>>> import numpy as np
>>> from numpy import linalg as LA
>>> np.set_printoptions(precision=2, suppress=True, linewidth=120, legacy="1.25")
>>> tidy = lambda a: np.round(a, 2) + 0
>>> Y = np.array([[0.9, -1.2], [0.7, -2.6], [-0.3, 0.9], [-0.6, -0.1], [-1.5, 0.4]])
>>> Z = np.array([[-1.4, 0.8, 0.0, 0.7, -1.0], [0.3, 1.6, 0.4, -1.0, -1.7]])
>>> mat = Y @ Z
>>> tidy(mat)
array([[-1.62, -1.2 , -0.48,  1.83,  1.14],
       [-1.76, -3.6 , -1.04,  3.09,  3.72],
       [ 0.69,  1.2 ,  0.36, -1.11, -1.23],
       [ 0.81, -0.64, -0.04, -0.32,  0.77],
       [ 2.22, -0.56,  0.16, -1.45,  0.82]])
>>> Y = mat / LA.norm(mat, axis=1, keepdims=True)
>>> C2 = Y @ Y.T
>>> np.argwhere(np.triu(np.abs(C2) > 0.95, 1))
array([[1, 2]])
>>> tidy(C2[2])
array([-0.94, -1.  ,  1.  , -0.28,  0.24])
>>> tidy(C2)
array([[ 1.  ,  0.92, -0.94, -0.06, -0.56],
       [ 0.92,  1.  , -1.  ,  0.33, -0.19],
       [-0.94, -1.  ,  1.  , -0.28,  0.24],
       [-0.06,  0.33, -0.28,  1.  ,  0.86],
       [-0.56, -0.19,  0.24,  0.86,  1.  ]])
>>> (np.abs(C2) > 0.9).astype(int)
array([[1, 1, 1, 0, 0],
       [1, 1, 1, 0, 0],
       [1, 1, 1, 0, 0],
       [0, 0, 0, 1, 0],
       [0, 0, 0, 0, 1]])
>>> (C2 - 2 * np.eye(5)).round(6).argmax(axis=1)
array([1, 0, 4, 4, 3])
>>> X = np.array([[6.0, 5.0, 0.0, 5.0, 0.0, 0.0],
...     [5.0, 6.0, 0.0, 5.0, 0.0, 0.0],
...     [0.0, 0.0, 6.0, 0.0, 0.0, 0.0],
...     [5.0, 5.0, 0.0, 6.0, 0.0, 0.0],
...     [0.0, 0.0, 0.0, 0.0, 6.0, 5.0],
...     [0.0, 0.0, 0.0, 0.0, 5.0, 6.0]])
>>> L = LA.cholesky(X)
>>> tidy(np.diag(L) ** 2)
array([6.  , 1.83, 6.  , 1.45, 6.  , 1.83])
>>> tidy(L @ L.T)
array([[6., 5., 0., 5., 0., 0.],
       [5., 6., 0., 5., 0., 0.],
       [0., 0., 6., 0., 0., 0.],
       [5., 5., 0., 6., 0., 0.],
       [0., 0., 0., 0., 6., 5.],
       [0., 0., 0., 0., 5., 6.]])
